$ python -q
>>> import numpy as np
>>> from numpy import linalg as LA
>>> np.set_printoptions(precision=2, suppress=True, linewidth=120, floatmode="fixed")
>>> other = np.array([[0.1, -1.4], [-0.8, 0.1], [1.7, 1.4], [0.6, 0.5]])
>>> C = np.array([[-1.7, 1.6, -1.2], [-0.4, 2.4, -0.5]])
>>> arr = other @ C
>>> arr
array([[ 0.39, -3.20,  0.58],
       [ 1.32, -1.04,  0.91],
       [-3.45,  6.08, -2.74],
       [-1.22,  2.16, -0.97]])
>>> r = LA.matrix_rank(arr)
>>> r
np.int64(2)
>>> null = LA.svd(arr)[2][r:].T
>>> [int(LA.matrix_rank(arr[:, :j + 1])) for j in range(3)]
[1, 2, 2]
>>> [int(LA.matrix_rank(np.delete(arr, i, axis=0))) for i in range(4)]
[2, 2, 2, 2]
>>> np.allclose(arr @ null, 0)
True
>>> null.shape
(3, 1)
>>> [int(LA.matrix_rank(arr[:i])) for i in range(1, len(arr) + 1)]
[1, 2, 2, 2]
>>> null[:, 0] / null[np.abs(null[:, 0]).round(6).argmax(), 0]
array([-0.60,  0.11,  1.00])
>>> t = np.radians(60)
>>> r_ = np.eye(3)
>>> r_[1, 1] = r_[0, 0] = np.cos(t)
>>> r_[1, 0], r_[0, 1] = -np.sin(t), np.sin(t)
>>> r_
array([[ 0.50,  0.87,  0.00],
       [-0.87,  0.50,  0.00],
       [ 0.00,  0.00,  1.00]])
>>> other = arr @ r_.T
>>> np.abs(other - arr).max(axis=0)
array([6.99, 1.26, 0.00])
>>> np.allclose(arr @ arr.T, other @ other.T)
True
>>> round(float(LA.det(r_)), 2), np.trace(r_)
(1.0, np.float64(2.0))
>>> other
array([[-2.58, -1.94,  0.58],
       [-0.24, -1.66,  0.91],
       [ 3.54,  6.03, -2.74],
       [ 1.26,  2.14, -0.97]])
>>> np.allclose(LA.norm(arr, axis=1), LA.norm(other, axis=1))
True
>>> left, s, Vh = LA.svd(arr)
>>> s.round(2) + 0
array([8.70, 1.49, 0.00])
>>> other = left[:, :2] @ np.diag(s[:2]) @ Vh[:2]
>>> LA.matrix_rank(other)
np.int64(2)
>>> round(float(np.abs(arr - other).max()), 2)
0.0
>>> np.allclose(arr[:-1].T @ LA.lstsq(arr[:-1].T, arr[-1])[0], arr[-1])
True
>>> F = np.load("block13.npy")
>>> F
array([[ 6,  6,  0,  3, -3],
       [ 6, -6, -5,  1,  1],
       [ 0, -5,  6,  0, -3],
       [ 3,  1,  0, -2,  4],
       [-3,  1, -3,  4, -2]])
>>> # equal to its transpose
>>> t3 = np.stack([F, 4 * F, F[::-1]])
>>> (t3 @ F.T).shape
(3, 5, 5)
>>> t3.sum(axis=0)
array([[ 27,  31,  -3,  19, -17],
       [ 33, -29, -25,   3,   9],
       [  0, -30,  36,   0, -18],
       [ 21,  -1,  -5,  -9,  21],
       [ -9,  11, -15,  23, -13]])
>>> LA.matrix_rank(t3)
array([5, 5, 5])
>>> LA.matrix_rank(t3.reshape(3, -1))
np.int64(2)
>>> left, s, Vh = LA.svd(F, full_matrices=False)
>>> left.shape, s.shape, Vh.shape
((5, 5), (5,), (5, 5))
>>> u = np.array([1, 2, 0])
>>> np.array([np.convolve(row, u, "same") for row in F])
array([[ 18,  12,   3,   3,  -6],
       [  6, -17,  -9,   3,   2],
       [ -5,  -4,  12,  -3,  -6],
       [  7,   2,  -2,   0,   8],
       [ -5,  -1,  -2,   6,  -4]])
>>> np.correlate(F[1], F[0], "full")
array([-18,  36,  -3,  18,   0, -63, -24,  12,   6])
>>> np.convolve(F[1], u)
array([  6,   6, -17,  -9,   3,   2,   0])
>>> np.polyval(u, F[1])
array([48, 24, 15,  3,  3])
>>> G = arr.T @ arr
>>> np.round(LA.svd(arr, compute_uv=False) ** 2, 2) + 0
array([75.64,  2.21,  0.00])
>>> LA.matrix_rank(G)
np.int64(2)
>>> G
array([[ 15.29, -26.23,  12.06],
       [-26.23,  52.95, -21.56],
       [ 12.06, -21.56,   9.61]])
>>> np.diag(G)
array([15.29, 52.95,  9.61])
>>> evals, V = LA.eigh(F)
>>> LA.eigvalsh(F + 5 * np.eye(5))
array([-5.15, -2.31,  6.19, 12.83, 15.43])
>>> evals.sum(), np.trace(F)
(np.float64(2.0), np.int64(2))
>>> np.unique(evals.round(6) + 0, return_counts=True)[1]
array([1, 1, 1, 1, 1])
